$ python3 -q
>>> import numpy as np
>>> np.set_printoptions(precision=2, suppress=True, linewidth=160, sign=" ")
>>> mat = np.load("block10.npy")
>>> mat
array([[ 0.,  1.,  1.,  1.,  1.,  1.,  1.],
       [ 1.,  0.,  1.,  1.,  1.,  1.,  1.],
       [ 1.,  1.,  0.,  1.,  1.,  1.,  1.],
       [ 1.,  1.,  1.,  0.,  1.,  1.,  1.],
       [ 1.,  1.,  1.,  1.,  0.,  1.,  1.],
       [ 1.,  1.,  1.,  1.,  1.,  0.,  1.],
       [ 1.,  1.,  1.,  1.,  1.,  1.,  0.]])
>>> # symmetric
>>> ev, vecs = np.linalg.eigh(mat)
>>> np.round(ev.sum(), 2), np.trace(mat)
(np.float64(0.0), np.float64(0.0))
>>> np.linalg.eigvalsh(mat + 3 * np.eye(7))
array([ 2.,  2.,  2.,  2.,  2.,  2.,  9.])
>>> np.linalg.svd(mat, compute_uv=False)
array([ 6.,  1.,  1.,  1.,  1.,  1.,  1.])
>>> np.linalg.eigvalsh(mat @ mat)
array([  1.,   1.,   1.,   1.,   1.,   1.,  36.])
>>> np.round(vecs.T @ mat @ vecs, 2) + 0
array([[-1.,  0.,  0.,  0.,  0.,  0.,  0.],
       [ 0., -1.,  0.,  0.,  0.,  0.,  0.],
       [ 0.,  0., -1.,  0.,  0.,  0.,  0.],
       [ 0.,  0.,  0., -1.,  0.,  0.,  0.],
       [ 0.,  0.,  0.,  0., -1.,  0.,  0.],
       [ 0.,  0.,  0.,  0.,  0., -1.,  0.],
       [ 0.,  0.,  0.,  0.,  0.,  0.,  6.]])
>>> np.round(vecs @ np.diag(ev) @ vecs.T, 2) + 0
array([[ 0.,  1.,  1.,  1.,  1.,  1.,  1.],
       [ 1.,  0.,  1.,  1.,  1.,  1.,  1.],
       [ 1.,  1.,  0.,  1.,  1.,  1.,  1.],
       [ 1.,  1.,  1.,  0.,  1.,  1.,  1.],
       [ 1.,  1.,  1.,  1.,  0.,  1.,  1.],
       [ 1.,  1.,  1.,  1.,  1.,  0.,  1.],
       [ 1.,  1.,  1.,  1.,  1.,  1.,  0.]])
